In [1]: import numpy as np

In [2]: np.set_printoptions(precision=2, suppress=True, linewidth=100, legacy="1.25")

In [3]: E = np.array([[3, 2, 2, 1, 3],
   ...:     [2, 1, 0, 0, 3],
   ...:     [1, 2, 3, 2, 0],
   ...:     [2, 0, 3, 2, 2],
   ...:     [2, 2, 0, 3, 2],
   ...:     [3, 3, 1, 3, 1],
   ...:     [2, 0, 1, 2, 3],
   ...:     [3, 3, 2, 2, 1],
   ...:     [0, 0, 2, 0, 3],
   ...:     [3, 1, 0, 2, 1],
   ...:     [13, 7, 2, 1, 18]])

In [4]: E
Out[4]: 
array([[ 3,  2,  2,  1,  3],
       [ 2,  1,  0,  0,  3],
       [ 1,  2,  3,  2,  0],
       [ 2,  0,  3,  2,  2],
       [ 2,  2,  0,  3,  2],
       [ 3,  3,  1,  3,  1],
       [ 2,  0,  1,  2,  3],
       [ 3,  3,  2,  2,  1],
       [ 0,  0,  2,  0,  3],
       [ 3,  1,  0,  2,  1],
       [13,  7,  2,  1, 18]])

In [5]: # row 10 is much longer than the rest

In [6]: cen = E - E.mean(axis=0)

In [7]: left, s, Vt = np.linalg.svd(cen, full_matrices=False)

In [8]: np.searchsorted(np.cumsum(s ** 2) / (s ** 2).sum(), 0.9) + 1
Out[8]: 2

In [9]: np.abs(Vt[-1])
Out[9]: array([0.7 , 0.38, 0.09, 0.46, 0.37])

In [10]: np.abs(Vt[0]).argmax()
Out[10]: 4

In [11]: np.abs(left[:, 0]).argmax()
Out[11]: 10

In [12]: round(float((s ** 2).sum() ** 2 / (s ** 4).sum()), 2)
Out[12]: 1.26

In [13]: (np.sign(left[:, 0]) == np.sign(left[0, 0])).astype(int)
Out[13]: array([1, 1, 1, 1, 1, 1, 1, 1, 1, 1, 0])

In [14]: np.linalg.matrix_rank(cen)
Out[14]: 5

In [15]: s ** 2 / (s ** 2).sum()
Out[15]: array([0.89, 0.06, 0.03, 0.01, 0.01])

In [16]: np.diff(E, axis=0)
Out[16]: 
array([[-1, -1, -2, -1,  0],
       [-1,  1,  3,  2, -3],
       [ 1, -2,  0,  0,  2],
       [ 0,  2, -3,  1,  0],
       [ 1,  1,  1,  0, -1],
       [-1, -3,  0, -1,  2],
       [ 1,  3,  1,  0, -2],
       [-3, -3,  0, -2,  2],
       [ 3,  1, -2,  2, -2],
       [10,  6,  2, -1, 17]])

In [17]: np.unravel_index(np.abs(E).argmax(), E.shape)
Out[17]: (10, 4)

In [18]: np.linalg.matrix_rank(E)
Out[18]: 5

In [19]: E.sum(axis=1)
Out[19]: array([11,  6,  8,  9,  9, 11,  8, 11,  5,  7, 41])

In [20]: np.abs(E).max()
Out[20]: 18

In [21]: E - E[0]
Out[21]: 
array([[ 0,  0,  0,  0,  0],
       [-1, -1, -2, -1,  0],
       [-2,  0,  1,  1, -3],
       [-1, -2,  1,  1, -1],
       [-1,  0, -2,  2, -1],
       [ 0,  1, -1,  2, -2],
       [-1, -2, -1,  1,  0],
       [ 0,  1,  0,  1, -2],
       [-3, -2,  0, -1,  0],
       [ 0, -1, -2,  1, -2],
       [10,  5,  0,  0, 15]])

In [22]: hat = E @ np.linalg.solve(E.T @ E, E.T)

In [23]: np.linalg.matrix_rank(np.eye(11) - hat)
Out[23]: 6

In [24]: np.round(hat @ E[:, 2], 2) + 0
Out[24]: array([2., 0., 3., 3., 0., 1., 1., 2., 2., 0., 2.])

In [25]: A = np.loadtxt("test19.csv", delimiter=",")

In [26]: A
Out[26]: 
array([[ 1.23, -0.25,  0.72,  0.28,  1.08, -0.25,  1.44, -1.21,  0.94, -0.47, -0.98],
       [ 1.55, -1.04, -0.13, -0.15, -0.39, -1.15, -0.32,  1.57, -0.27, -0.1 , -1.16],
       [-0.48,  0.32, -0.87,  0.72, -0.48,  0.04,  0.24,  0.42,  1.11,  1.17,  2.09],
       [-0.7 ,  0.79,  0.08, -0.5 , -0.43,  0.58,  0.38,  0.76, -1.21, -1.68,  1.45],
       [-0.11, -0.71,  0.18,  0.87, -1.8 , -0.62,  0.92,  1.69, -0.47,  0.12, -0.35],
       [-0.42, -1.42,  0.09, -0.11,  0.32,  0.25, -0.21,  2.14, -0.15,  0.29,  1.38],
       [ 1.02,  0.74, -0.45,  1.23, -0.14,  1.19,  0.18, -0.5 ,  1.64, -0.3 , -1.1 ],
       [ 0.  , -0.89,  0.55,  0.37,  0.23, -2.46,  0.32, -0.75, -0.64,  0.57, -0.53],
       [ 1.74,  1.63,  0.43,  0.56,  0.67, -0.8 , -0.8 , -0.29,  0.71,  0.03, -0.71],
       [-1.29, -1.15, -0.14, -0.22, -1.18,  0.  , -0.57,  1.94, -0.02,  0.69,  0.16],
       [ 0.45,  0.86,  0.2 , -1.91, -0.88,  0.19,  0.36, -1.6 , -0.08, -0.91,  0.2 ],
       [ 0.98, -0.49, -0.14,  0.01, -1.11, -0.06,  0.51, -0.75,  1.57, -1.64,  0.77],
       [-0.84, -1.71, -0.92,  0.99,  0.52, -0.39, -0.48,  0.18, -0.18,  1.69,  0.06],
       [ 0.44,  0.17, -0.6 , -1.46,  1.69, -0.81,  0.2 , -0.69, -0.08,  1.5 ,  0.03],
       [ 0.66,  1.17,  0.53,  1.33, -0.67, -1.6 ,  0.95,  0.03, -0.92, -0.42,  0.48],
       [-0.82, -0.18, -1.08,  1.56, -0.87,  1.05,  0.85,  0.49,  0.66, -0.74,  0.95],
       [ 0.93,  0.02,  0.12, -1.47, -0.54, -1.27, -0.03, -1.22, -0.34,  1.06, -1.16],
       [ 0.94,  0.37, -0.75,  0.43,  1.39, -0.73, -0.09,  0.96,  0.6 , -0.84, -1.67],
       [ 0.58,  0.19,  0.92,  1.89, -0.54, -1.11, -0.58, -0.07, -0.78, -1.29, -0.23],
       [ 1.67,  0.15,  1.29,  0.35,  0.32, -0.06, -1.08, -0.77,  0.3 ,  1.48, -0.49],
       [ 0.12,  0.3 ,  0.04,  0.7 , -1.14,  0.03, -0.97, -0.75,  0.92,  1.12, -1.87],
       [ 0.53,  0.51, -0.96,  0.24, -1.44, -1.35, -0.78,  1.41, -0.25,  0.97,  0.  ],
       [ 0.47, -0.47,  0.63,  0.01,  1.06, -0.53,  1.95,  0.13, -1.15,  0.58, -1.13],
       [-1.19,  0.09,  1.64, -0.44,  0.08, -0.01,  0.07, -0.03, -0.53,  2.07,  0.38],
       [ 0.8 , -0.55, -0.18,  0.78,  2.09, -0.45,  0.61, -0.29, -0.57, -1.39,  0.32],
       [-1.4 , -0.26,  0.73,  0.72, -1.47,  0.87, -0.87,  0.72, -0.82, -0.94,  0.41],
       [-0.17,  0.91, -0.65, -1.5 , -0.8 ,  1.38,  0.53,  1.37,  0.66, -0.21,  0.55],
       [-0.36,  1.51,  0.56, -1.55,  0.06,  0.82, -1.31, -1.05, -0.39,  0.38,  0.26],
       [ 0.15,  0.14,  1.85, -0.72, -1.73,  0.97, -0.06, -0.76,  0.55,  0.01, -0.47]])

In [27]: hat = A @ np.linalg.solve(A.T @ A, A.T)

In [28]: hat @ A[:, 8]
Out[28]: 
array([ 0.94, -0.27,  1.11, -1.21, -0.47, -0.15,  1.64, -0.64,  0.71, -0.02, -0.08,  1.57, -0.18,
       -0.08, -0.92,  0.66, -0.34,  0.6 , -0.78,  0.3 ,  0.92, -0.25, -1.15, -0.53, -0.57, -0.82,
        0.66, -0.39,  0.55])

In [29]: np.round(np.linalg.eigvalsh(hat), 2) + 0
Out[29]: 
array([0., 0., 0., 0., 0., 0., 0., 0., 0., 0., 0., 0., 0., 0., 0., 0., 0., 0., 1., 1., 1., 1., 1.,
       1., 1., 1., 1., 1., 1.])

In [30]: np.allclose(hat @ hat, hat)
Out[30]: True
